In [1]: import numpy as np

In [2]: import numpy.linalg as la

In [3]: np.set_printoptions(precision=1, suppress=True, linewidth=200, floatmode="fixed")

In [4]: X = np.load("test1.npy")

In [5]: X.round(1) + 0
Out[5]: 
array([[-0.1, -0.4, -0.2,  0.4,  0.6,  0.0, -0.1,  0.1,  0.4],
       [ 0.1, -0.3, -0.3,  0.3, -0.7, -0.2, -0.2, -0.3,  0.1],
       [-0.2, -0.1, -0.6, -0.5,  0.1,  0.4, -0.1, -0.1,  0.1],
       [ 0.2,  0.2,  0.2, -0.2, -0.1, -0.3, -0.4,  0.2,  0.6],
       [-0.2, -0.4,  0.2, -0.3,  0.0, -0.2,  0.5, -0.4,  0.2],
       [ 0.1,  0.6,  0.0,  0.3,  0.0,  0.2,  0.3, -0.5,  0.3],
       [-0.4,  0.0,  0.3,  0.2, -0.2, -0.1,  0.3,  0.2,  0.1],
       [-0.2, -0.1,  0.0,  0.3,  0.1,  0.2, -0.2, -0.4,  0.1],
       [ 0.3, -0.3,  0.5, -0.2,  0.1,  0.3, -0.2, -0.3, -0.1],
       [-0.1,  0.1,  0.0,  0.1,  0.3, -0.6, -0.2, -0.4, -0.4],
       [-0.1,  0.2, -0.2, -0.4,  0.1, -0.4,  0.2, -0.2,  0.2],
       [ 0.6, -0.2, -0.2,  0.1,  0.2, -0.1,  0.4,  0.1,  0.0]])

In [6]: B = X / np.sqrt((X ** 2).mean(axis=1, keepdims=True))

In [7]: la.matrix_rank(X - X.mean(axis=1, keepdims=True))
Out[7]: np.int64(8)

In [8]: la.matrix_rank(B) == la.matrix_rank(X)
Out[8]: np.True_

In [9]: B[9]
Out[9]: array([-0.3,  0.3, -0.1,  0.4,  0.9, -2.0, -0.7, -1.1, -1.5])

In [10]: P = X @ la.solve(X.T @ X, X.T)

In [11]: np.allclose(P @ P, P)
Out[11]: True

In [12]: print(np.diag(P))
[0.9 0.9 0.8 0.9 0.8 0.9 0.5 0.4 0.8 0.9 0.5 0.8]

In [13]: r0, r1 = X[10], X[9]

In [14]: print(round(r0 @ r1, 1))
0.2

In [15]: round(float(r0 @ r0), 1)
Out[15]: 0.5

In [16]: p = (r0 @ r1) / (r0 @ r0) * r0

In [17]: round((r1 - p) @ r0, 1)
Out[17]: np.float64(0.0)

In [18]: np.round(np.outer(r0, r1), 1) + 0
Out[18]: 
array([[ 0.0,  0.0,  0.0,  0.0,  0.0,  0.1,  0.0,  0.0,  0.0],
       [ 0.0,  0.0,  0.0,  0.0,  0.0, -0.1,  0.0, -0.1, -0.1],
       [ 0.0,  0.0,  0.0,  0.0, -0.1,  0.1,  0.0,  0.1,  0.1],
       [ 0.0,  0.0,  0.0,  0.0, -0.1,  0.3,  0.1,  0.2,  0.2],
       [ 0.0,  0.0,  0.0,  0.0,  0.0, -0.1,  0.0,  0.0, -0.1],
       [ 0.0,  0.0,  0.0,  0.0, -0.1,  0.2,  0.1,  0.1,  0.2],
       [ 0.0,  0.0,  0.0,  0.0,  0.0, -0.1,  0.0, -0.1, -0.1],
       [ 0.0,  0.0,  0.0,  0.0, -0.1,  0.1,  0.0,  0.1,  0.1],
       [ 0.0,  0.0,  0.0,  0.0,  0.1, -0.1,  0.0, -0.1, -0.1]])

In [19]: data = np.load("arr.npy")

In [20]: print(data)
[[ 0.4  4.0 -0.2 15.4 -0.7 17.0]
 [-0.4  5.6 -0.1 13.9 -0.5 15.5]
 [ 0.9  7.4 -0.1 13.7 -3.0 16.2]
 [ 0.4  6.3  3.6 15.6 -0.2 15.8]
 [-0.3  6.8 -1.8 16.8 -2.3 14.4]
 [-0.2  4.3 -2.5 14.5  0.6 16.2]
 [-0.3  6.1 -0.1 16.4 -1.4 13.8]
 [ 0.3  6.4  0.2 14.9 -2.4 14.8]
 [ 1.0  3.7  0.4 14.2  1.6 14.8]
 [-0.9  7.3  0.9 14.2 -1.5 15.2]
 [-1.0  4.2  0.2 14.4 -0.5 14.3]
 [-1.0  7.2  0.5 14.1  1.6 14.4]
 [-0.6  7.4 -0.9 13.6 -1.2 16.8]
 [-2.0  7.3 -1.4 14.5 -1.1 13.9]
 [ 0.0  4.8 -0.6 15.0  0.1 15.4]
 [-0.9  6.5  0.6 14.0 -0.6 15.3]
 [-1.5  7.8  0.6 14.6  1.7 14.2]
 [ 1.1  5.7  0.1 15.6 -0.5 13.6]
 [-0.6  4.7 -1.0 15.2  0.3 14.8]
 [-0.1  5.5 -0.3 15.7 -1.2 14.8]
 [-1.0  6.1  0.2 14.9 -0.5 15.4]
 [ 0.5  6.8 -0.8 13.5  1.0 14.6]
 [-0.4  6.9 -0.2 14.4  1.0 13.7]
 [ 1.6  4.1  1.0 14.5 -0.8 13.8]
 [ 0.2  5.0 -2.0 13.9  0.6 13.5]
 [ 1.1  5.9  0.2 15.1 -0.9 16.8]
 [-1.6  5.5  1.2 15.6 -0.1 16.9]
 [ 0.6  7.7 -0.1 14.9  0.3 14.1]
 [-0.3  7.0 -2.1 14.9  0.0 14.6]
 [-1.0  6.1 -0.7 14.8 -2.6 16.7]
 [ 0.5  6.2 -1.8 15.0 -0.5 15.9]
 [-1.6  5.3  0.5 14.2 -0.5 13.9]
 [ 0.4  7.0  1.1 15.5  1.7 15.4]
 [-0.5  7.2  0.3 12.9  0.1 14.1]]

In [21]: dist = la.norm(data[:, None] - data[None], axis=-1)

In [22]: np.unravel_index(dist.round(6).argmax(), dist.shape)
Out[22]: (np.int64(3), np.int64(5))

In [23]: print(dist.mean(axis=1).argmax())
3

In [24]: dist[16]
Out[24]: array([5.7, 3.7, 5.8, 4.7, 5.4, 5.4, 4.2, 4.8, 4.9, 3.5, 4.3, 1.0, 4.4, 3.5, 4.1, 3.0, 0.0, 4.2, 4.0, 4.2, 3.1, 3.0, 1.9, 5.5, 4.4, 4.9, 4.1, 2.6, 3.5, 5.4, 4.5, 3.4, 2.6, 2.6])

In [25]: print((dist + 1e9 * np.eye(34)).round(6).argmin(axis=1))
[14 15  7 32  6 14 19 19 14 15 31 16 29 28 18 20 11 19 14  6 15 22 11 17 18  0 20 22 30 12 28 10 11 22]

In [26]: r0, r1 = data[1], data[15]

In [27]: np.round(r0 @ r0, 1)
Out[27]: np.float64(465.2)

In [28]: p = (r0 @ r1) / (r0 @ r0) * r0

In [29]: round(float((r1 - p) @ r0), 1)
Out[29]: 0.0

In [30]: np.round(r1 - p, 1) + 0
Out[30]: array([-0.5,  0.9,  0.7,  0.0, -0.1, -0.3])

In [31]: print(round(la.norm(r0 + r1) ** 2 + la.norm(r0 - r1) ** 2, 1))
1878.2

In [32]: np.outer(r0, r1)
Out[32]: 
array([[  0.4,  -2.6,  -0.2,  -5.6,   0.2,  -6.1],
       [ -5.0,  36.4,   3.4,  78.4,  -3.4,  85.7],
       [  0.1,  -0.7,  -0.1,  -1.4,   0.1,  -1.5],
       [-12.5,  90.4,   8.3, 194.6,  -8.3, 212.7],
       [  0.5,  -3.2,  -0.3,  -7.0,   0.3,  -7.7],
       [-14.0, 100.8,   9.3, 217.0,  -9.3, 237.2]])

In [33]: Xc = (data - data.mean(axis=0)) / data.std(axis=0)

In [34]: Xc.std(axis=0)
Out[34]: array([1.0, 1.0, 1.0, 1.0, 1.0, 1.0])

In [35]: beta = la.lstsq(np.delete(Xc, 3, axis=1), Xc[:, 3])[0]

In [36]: print(np.round(1 - np.var(Xc[:, 3] - np.delete(Xc, 3, axis=1) @ beta), 1))
0.1

In [37]: rng = np.random.default_rng(30898)

In [38]: z = rng.permutation(6)

In [39]: B = data[:, z] * rng.choice([-1, 1], 6)

In [40]: B
Out[40]: 
array([[15.4,  0.4,  0.2,  0.7, -4.0, 17.0],
       [13.9, -0.4,  0.1,  0.5, -5.6, 15.5],
       [13.7,  0.9,  0.1,  3.0, -7.4, 16.2],
       [15.6,  0.4, -3.6,  0.2, -6.3, 15.8],
       [16.8, -0.3,  1.8,  2.3, -6.8, 14.4],
       [14.5, -0.2,  2.5, -0.6, -4.3, 16.2],
       [16.4, -0.3,  0.1,  1.4, -6.1, 13.8],
       [14.9,  0.3, -0.2,  2.4, -6.4, 14.8],
       [14.2,  1.0, -0.4, -1.6, -3.7, 14.8],
       [14.2, -0.9, -0.9,  1.5, -7.3, 15.2],
       [14.4, -1.0, -0.2,  0.5, -4.2, 14.3],
       [14.1, -1.0, -0.5, -1.6, -7.2, 14.4],
       [13.6, -0.6,  0.9,  1.2, -7.4, 16.8],
       [14.5, -2.0,  1.4,  1.1, -7.3, 13.9],
       [15.0,  0.0,  0.6, -0.1, -4.8, 15.4],
       [14.0, -0.9, -0.6,  0.6, -6.5, 15.3],
       [14.6, -1.5, -0.6, -1.7, -7.8, 14.2],
       [15.6,  1.1, -0.1,  0.5, -5.7, 13.6],
       [15.2, -0.6,  1.0, -0.3, -4.7, 14.8],
       [15.7, -0.1,  0.3,  1.2, -5.5, 14.8],
       [14.9, -1.0, -0.2,  0.5, -6.1, 15.4],
       [13.5,  0.5,  0.8, -1.0, -6.8, 14.6],
       [14.4, -0.4,  0.2, -1.0, -6.9, 13.7],
       [14.5,  1.6, -1.0,  0.8, -4.1, 13.8],
       [13.9,  0.2,  2.0, -0.6, -5.0, 13.5],
       [15.1,  1.1, -0.2,  0.9, -5.9, 16.8],
       [15.6, -1.6, -1.2,  0.1, -5.5, 16.9],
       [14.9,  0.6,  0.1, -0.3, -7.7, 14.1],
       [14.9, -0.3,  2.1, -0.0, -7.0, 14.6],
       [14.8, -1.0,  0.7,  2.6, -6.1, 16.7],
       [15.0,  0.5,  1.8,  0.5, -6.2, 15.9],
       [14.2, -1.6, -0.5,  0.5, -5.3, 13.9],
       [15.5,  0.4, -1.1, -1.7, -7.0, 15.4],
       [12.9, -0.5, -0.3, -0.1, -7.2, 14.1]])

In [41]: left, _, VT = la.svd(data.T @ B)

In [42]: z
Out[42]: array([3, 0, 2, 4, 1, 5])

In [43]: np.round(la.lstsq(data, B)[0], 1) + 0
Out[43]: 
array([[ 0.0,  1.0,  0.0,  0.0,  0.0,  0.0],
       [ 0.0,  0.0,  0.0,  0.0, -1.0,  0.0],
       [ 0.0,  0.0, -1.0,  0.0,  0.0,  0.0],
       [ 1.0,  0.0,  0.0,  0.0,  0.0,  0.0],
       [ 0.0,  0.0,  0.0, -1.0,  0.0,  0.0],
       [ 0.0,  0.0,  0.0,  0.0,  0.0,  1.0]])

In [44]: m1 = np.loadtxt("m.csv", delimiter=",")

In [45]: m1
Out[45]: 
array([[ 1.0, -1.0,  2.0,  1.0,  3.0,  4.0,  0.0,  3.0,  0.0],
       [ 1.0, -1.0,  2.0,  1.0,  3.0,  4.0,  0.0,  3.0,  0.0],
       [-1.0, -3.0,  0.0, -1.0,  1.0,  2.0, -2.0,  1.0, -2.0],
       [ 0.0, -2.0,  1.0,  0.0,  2.0,  3.0, -1.0,  2.0, -1.0],
       [ 1.0, -1.0,  2.0,  1.0,  3.0,  4.0,  0.0,  3.0,  0.0]])

In [46]: left, s, VT = la.svd(m1)

In [47]: evecs = VT[:(s > 1e-8).sum()]

In [48]: vec = m1[4] + 4 * m1[0] + rng.integers(2) * np.eye(9)[0]

In [49]: print(vec)
[ 5.0 -5.0 10.0  5.0 15.0 20.0  0.0 15.0  0.0]

In [50]: np.allclose(evecs.T @ evecs @ vec, vec)
Out[50]: True

In [51]: np.diag(evecs.T @ evecs)
Out[51]: array([0.1, 0.4, 0.1, 0.1, 0.2, 0.4, 0.2, 0.2, 0.2])

In [52]: rank = la.matrix_rank(m1)

In [53]: rank
Out[53]: np.int64(2)

In [54]: ns = la.svd(m1)[2][rank:].T

In [55]: [int(la.matrix_rank(m1[:, :j + 1])) for j in range(9)]
Out[55]: [1, 2, 2, 2, 2, 2, 2, 2, 2]

In [56]: left, s, VT = la.svd(m1)

In [57]: s.round(1) + 0
Out[57]: array([12.3,  4.6,  0.0,  0.0,  0.0])

In [58]: np.argmax(s[:-1] / (s[1:] + 1e-6)) + 1
Out[58]: np.int64(2)

In [59]: B = left[:, :2] @ np.diag(s[:2]) @ VT[:2]

In [60]: B.round(1) + 0
Out[60]: 
array([[ 1.0, -1.0,  2.0,  1.0,  3.0,  4.0,  0.0,  3.0,  0.0],
       [ 1.0, -1.0,  2.0,  1.0,  3.0,  4.0,  0.0,  3.0,  0.0],
       [-1.0, -3.0,  0.0, -1.0,  1.0,  2.0, -2.0,  1.0, -2.0],
       [ 0.0, -2.0,  1.0,  0.0,  2.0,  3.0, -1.0,  2.0, -1.0],
       [ 1.0, -1.0,  2.0,  1.0,  3.0,  4.0,  0.0,  3.0,  0.0]])

In [61]: round(float(np.abs(m1 - B).max()), 1)
Out[61]: 0.0

In [62]: la.matrix_rank(m1, rtol=0.05)
Out[62]: np.int64(2)

In [63]: print(np.allclose(m1[:-1].T @ la.lstsq(m1[:-1].T, m1[-1])[0], m1[-1]))
True

In [64]: np.round(m1 @ la.pinv(m1) @ m1, 1) + 0
Out[64]: 
array([[ 1.0, -1.0,  2.0,  1.0,  3.0,  4.0,  0.0,  3.0,  0.0],
       [ 1.0, -1.0,  2.0,  1.0,  3.0,  4.0,  0.0,  3.0,  0.0],
       [-1.0, -3.0,  0.0, -1.0,  1.0,  2.0, -2.0,  1.0, -2.0],
       [ 0.0, -2.0,  1.0,  0.0,  2.0,  3.0, -1.0,  2.0, -1.0],
       [ 1.0, -1.0,  2.0,  1.0,  3.0,  4.0,  0.0,  3.0,  0.0]])

In [65]: np.abs(np.diag(la.qr(m1)[1])) > 1e-9
Out[65]: array([ True,  True, False, False, False])

In [66]: print(la.lstsq(m1[:-1].T, m1[-1])[2])
2

In [67]: mat = np.loadtxt("block14.csv", delimiter=",")

In [68]: mat
Out[68]: 
array([[-8.8,  4.7,  0.7],
       [ 2.9,  9.4,  2.1],
       [ 2.9, -9.4,  1.6],
       [ 4.2,  0.2,  9.1],
       [ 9.0, -0.4, -4.4],
       [-1.0, -9.2,  3.7],
       [-9.3,  0.4,  3.6],
       [ 8.7,  3.9,  2.9],
       [-6.3, -6.7, -3.9],
       [-8.5, -2.7,  4.5],
       [-6.7,  2.5,  7.0],
       [-2.8,  6.1,  7.4],
       [ 7.3,  6.3,  2.6],
       [ 8.5,  1.1, -5.2],
       [ 1.2, -9.7, -1.9],
       [ 1.5, -9.2,  3.5],
       [-4.9,  8.7,  0.2],
       [-4.9,  7.5, -4.5],
       [ 5.1, -8.1,  2.9],
       [ 2.8, -1.1, -9.5],
       [-3.5,  6.9,  6.4],
       [ 1.5,  8.7, -4.8],
       [-4.7,  0.4, -8.8]])

In [69]: r0 = np.array([-7, 6, 4])

In [70]: print(np.cross(mat[12, :3], mat[17, :3]))
[-47.8  20.1  85.6]

In [71]: np.polyval(r0, mat[12])
Out[71]: array([-325.2, -236.0,  -27.7])

In [72]: Xc = mat - mat.mean(axis=0)

In [73]: evecs = la.svd(Xc)[2][:2]

In [74]: B = Xc - Xc @ evecs.T @ evecs

In [75]: np.diag(evecs.T @ evecs)
Out[75]: array([0.9, 1.0, 0.2])

In [76]: B.std(axis=0)
Out[76]: array([1.9, 0.3, 4.5])

In [77]: np.round(la.norm(B) / la.norm(Xc), 1)
Out[77]: np.float64(0.5)
